% python3 -q
>>> import numpy as np
>>> np.set_printoptions(precision=3, suppress=True, linewidth=160)
>>> def rnd(a):
...     return np.round(a, 3) + 0
... 
>>> K = np.array([[18, 6, 0, -2, -3, 0, 11, -4],
...     [6, 10, -6, 6, -4, -3, 7, 1],
...     [0, -6, 19, -1, 4, -6, 5, 2],
...     [-2, 6, -1, 21, 0, -16, -2, 7],
...     [-3, -4, 4, 0, 13, -4, 2, -5],
...     [0, -3, -6, -16, -4, 16, -3, -3],
...     [11, 7, 5, -2, 2, -3, 20, -5],
...     [-4, 1, 2, 7, -5, -3, -5, 13]])
>>> left, sv, VT = np.linalg.svd(K, full_matrices=False)
>>> left.shape, sv.shape, VT.shape
((8, 8), (8,), (8, 8))
>>> np.allclose(left * sv @ VT, K)
True
>>> rnd(np.cumsum(sv ** 2) / np.sum(sv ** 2))
array([0.392, 0.721, 0.915, 0.981, 0.996, 1.   , 1.   , 1.   ])
>>> rnd(sv)
array([38.796, 35.583, 27.3  , 15.958,  7.482,  4.029,  0.749,  0.103])
>>> (sv > 1e-8).sum()
np.int64(8)
>>> rnd(left.T @ left)
array([[1., 0., 0., 0., 0., 0., 0., 0.],
       [0., 1., 0., 0., 0., 0., 0., 0.],
       [0., 0., 1., 0., 0., 0., 0., 0.],
       [0., 0., 0., 1., 0., 0., 0., 0.],
       [0., 0., 0., 0., 1., 0., 0., 0.],
       [0., 0., 0., 0., 0., 1., 0., 0.],
       [0., 0., 0., 0., 0., 0., 1., 0.],
       [0., 0., 0., 0., 0., 0., 0., 1.]])
>>> np.sqrt((sv ** 2).sum()), rnd(np.linalg.norm(K))
(np.float64(62.0), np.float64(62.0))
>>> L = np.linalg.cholesky(K)
>>> np.linalg.eigvalsh(K).min() > 0
np.True_
>>> rnd(np.diag(L) ** 2)
array([18.   ,  8.   , 14.5  , 14.119, 10.963,  0.548,  2.678,  2.962])
>>> rnd(L @ L.T)
array([[ 18.,   6.,   0.,  -2.,  -3.,   0.,  11.,  -4.],
       [  6.,  10.,  -6.,   6.,  -4.,  -3.,   7.,   1.],
       [  0.,  -6.,  19.,  -1.,   4.,  -6.,   5.,   2.],
       [ -2.,   6.,  -1.,  21.,   0., -16.,  -2.,   7.],
       [ -3.,  -4.,   4.,   0.,  13.,  -4.,   2.,  -5.],
       [  0.,  -3.,  -6., -16.,  -4.,  16.,  -3.,  -3.],
       [ 11.,   7.,   5.,  -2.,   2.,  -3.,  20.,  -5.],
       [ -4.,   1.,   2.,   7.,  -5.,  -3.,  -5.,  13.]])
>>> x0 = np.ones(8)
>>> for _ in range(7):
...     x0 = K @ x0
...     x0 /= np.linalg.norm(x0)
...     print(round(x0 @ K @ x0, 3))
... 
35.072
36.236
36.486
36.638
36.775
36.912
37.05
>>> rnd(np.linalg.eigvalsh(K)[-1])
np.float64(38.796)
>>> vals, vecs = np.linalg.eigh(K)
>>> x0 = np.array([7, -6, -6, -2, 3, -9, -9, 7])
>>> rnd(np.linalg.eigvalsh(K[1:, 1:]))
array([ 0.108,  0.752,  4.632, 15.354, 23.414, 28.99 , 38.75 ])
>>> rnd(x0 @ K @ x0 / (x0 @ x0)), rnd(vals[0]), rnd(vals[-1])
(np.float64(7.722), np.float64(0.103), np.float64(38.796))
>>> rnd(vecs * np.maximum(vals, 0) @ vecs.T)
array([[ 18.,   6.,   0.,  -2.,  -3.,   0.,  11.,  -4.],
       [  6.,  10.,  -6.,   6.,  -4.,  -3.,   7.,   1.],
       [  0.,  -6.,  19.,  -1.,   4.,  -6.,   5.,   2.],
       [ -2.,   6.,  -1.,  21.,   0., -16.,  -2.,   7.],
       [ -3.,  -4.,   4.,   0.,  13.,  -4.,   2.,  -5.],
       [  0.,  -3.,  -6., -16.,  -4.,  16.,  -3.,  -3.],
       [ 11.,   7.,   5.,  -2.,   2.,  -3.,  20.,  -5.],
       [ -4.,   1.,   2.,   7.,  -5.,  -3.,  -5.,  13.]])
>>> x0 @ K @ x0
np.int64(2664)
>>> J = np.load("case5.npy")
>>> rnd(J)
array([[0.222, 0.222, 0.222, 0.158, 0.222],
       [0.222, 0.222, 0.222, 0.158, 0.222],
       [0.222, 0.222, 0.222, 0.158, 0.222],
       [0.158, 0.158, 0.158, 0.113, 0.158],
       [0.222, 0.222, 0.222, 0.158, 0.222]])
>>> np.linalg.matrix_rank(J, rtol=0.1)
np.int64(1)
>>> rnd(np.linalg.norm(J, 2) / np.linalg.norm(J))
np.float64(1.0)
>>> np.linalg.cond(J) > 100
np.True_
>>> [round(float(x), 3) for x in np.linalg.svd(J, compute_uv=False)[:3]]
[1.0, 0.0, 0.0]
>>> rnd(J[4] @ J[1])
np.float64(0.222)
>>> rnd(np.linalg.norm(J[4] - J[1]))
np.float64(0.0)
>>> x0 = np.array([1, 4, 3, -4, 0])
>>> h1 = np.maximum(J @ x0, 0)
>>> rnd(J.T @ h1)
array([1.14 , 1.14 , 1.14 , 0.814, 1.14 ])
>>> rnd(h1)
array([1.14 , 1.14 , 1.14 , 0.814, 1.14 ])
>>> rnd(np.maximum(J @ (3 * x0), 0))
array([3.421, 3.421, 3.421, 2.443, 3.421])
>>> left, sv, VT = np.linalg.svd(J)
>>> rnd(sv)
array([1., 0., 0., 0., 0.])
>>> B = left[:, :1] @ np.diag(sv[:1]) @ VT[:1]
>>> rnd(np.abs(J - B).max())
np.float64(0.0)
>>> x0 = np.array([2, 1, 2, 1, 2])
>>> rnd((x0 - J @ x0) @ (J @ x0))
np.float64(0.0)
>>> rnd(np.linalg.eigvalsh(2 * J - np.eye(5)))
array([-1., -1., -1., -1.,  1.])
>>> rnd(J @ J @ x0)
array([1.71 , 1.71 , 1.71 , 1.222, 1.71 ])
>>> np.trace(J)
np.float64(1.0)
>>> cent = np.array([[4, 4, 3, 5, 2, 2, 4, 1, 0],
...     [1, 0, 4, 4, 3, 5, 0, 5, 1],
...     [4, 5, 4, 1, 4, 1, 3, 0, 1],
...     [4, 1, 3, 0, 5, 3, 2, 3, 3],
...     [5, 4, 3, 4, 1, 4, 5, 4, 2],
...     [3, 1, 5, 1, 0, 1, 5, 0, 0],
...     [1, 2, 2, 4, 5, 1, 5, 1, 3],
...     [3, 0, 3, 1, 1, 0, 2, 2, 0],
...     [0, 5, 2, 0, 3, 3, 4, 4, 0]])
>>> rng = np.random.default_rng(27)
>>> mat = (rng.random((18, 9)) < 0.25) @ cent
>>> mat
array([[ 8,  7,  9,  6, 10,  2, 10,  3,  4],
       [ 4,  5,  4,  1,  4,  1,  3,  0,  1],
       [ 5,  9,  5,  4,  4,  7,  9,  8,  2],
       [ 5, 12,  8,  5, 12,  5, 12,  5,  4],
       [ 9,  8,  6,  9,  3,  6,  9,  5,  2],
       [ 9,  7, 10,  9,  6,  6, 15,  5,  5],
       [ 9,  8,  6,  9,  3,  6,  9,  5,  2],
       [ 5,  7,  6,  5,  9,  2,  8,  1,  4],
       [ 4,  1,  3,  0,  5,  3,  2,  3,  3],
       [10,  5, 11,  7,  3,  3, 11,  3,  0],
       [ 4,  6,  5,  0,  8,  6,  6,  7,  3],
       [ 4,  5,  4,  1,  4,  1,  3,  0,  1],
       [10, 12, 10,  8, 14, 11, 16, 12,  8],
       [ 4,  1,  3,  0,  5,  3,  2,  3,  3],
       [ 7,  6, 14,  6,  7,  9, 11, 11,  1],
       [ 4,  5,  4,  1,  4,  1,  3,  0,  1],
       [ 2,  7,  8,  8, 11,  9,  9, 10,  4],
       [ 9,  5,  6,  4,  6,  7,  7,  7,  5]])
>>> Q, R = np.linalg.qr(mat)
>>> Q.shape, R.shape
((18, 9), (9, 9))
>>> rnd(np.abs(np.diag(R)))
array([28.496, 13.015, 10.108,  9.087, 10.314,  9.48 ,  5.474,  2.479,  1.568])
>>> np.allclose(R.T @ R, mat.T @ mat)
True
>>> feats = np.load("arr.npy")
>>> feats
array([[ 3, 11, 11, 11,  8, 13,  8],
       [ 3,  1,  0,  0,  5,  0,  0],
       [ 3,  3,  0,  0,  8,  1,  0],
       [ 0,  1,  0,  0,  2,  0,  0],
       [ 0,  0,  0,  0,  0,  0,  0],
       [ 0,  0,  0,  1,  0,  0,  0],
       [ 0,  0,  0,  0,  0,  0,  0],
       [ 0,  0,  0,  0,  0,  0,  0],
       [ 3,  3, 11,  7,  0,  5,  4],
       [ 0,  1,  0,  2,  0,  0,  0],
       [ 0,  0,  0,  0,  2,  0,  0],
       [ 3,  0,  2,  0,  0,  0,  0],
       [ 6,  1,  5,  0,  2,  1,  0],
       [ 0,  0,  0,  0,  0,  0,  0],
       [ 0,  0,  0,  0,  0,  0,  0],
       [ 3,  5,  2,  2,  8,  4,  0],
       [ 0,  0,  5,  5,  0,  0,  2],
       [ 6,  5,  5,  2,  8,  5,  0],
       [ 6,  5,  2,  0, 11,  4,  0],
       [ 0,  0,  0,  0,  0,  0,  0],
       [ 0,  0,  0,  0,  0,  0,  0],
       [ 0,  7,  5,  7,  5,  7,  4],
       [ 0,  3,  0,  5,  0,  1,  2],
       [ 3,  3,  0,  0,  8,  1,  0],
       [ 0,  0,  0,  0,  2,  0,  0],
       [ 3,  1,  0,  0,  5,  0,  0],
       [ 0,  1,  0,  2,  0,  0,  0],
       [ 0,  0,  2,  4,  0,  0,  1],
       [ 0,  0,  0,  3,  0,  0,  0]])
>>> Q, R = np.linalg.qr(feats)
>>> rnd(abs(R[0, 0])), rnd(np.linalg.norm(feats[:, 0]))
(np.float64(13.416), np.float64(13.416))
>>> rnd(np.abs(np.diag(R)))
array([13.416, 12.921, 12.317,  6.326,  6.986,  2.456,  2.567])
>>> np.trace(Q @ Q.T)
np.float64(7.0)
>>> Q.shape, R.shape
((29, 7), (7, 7))
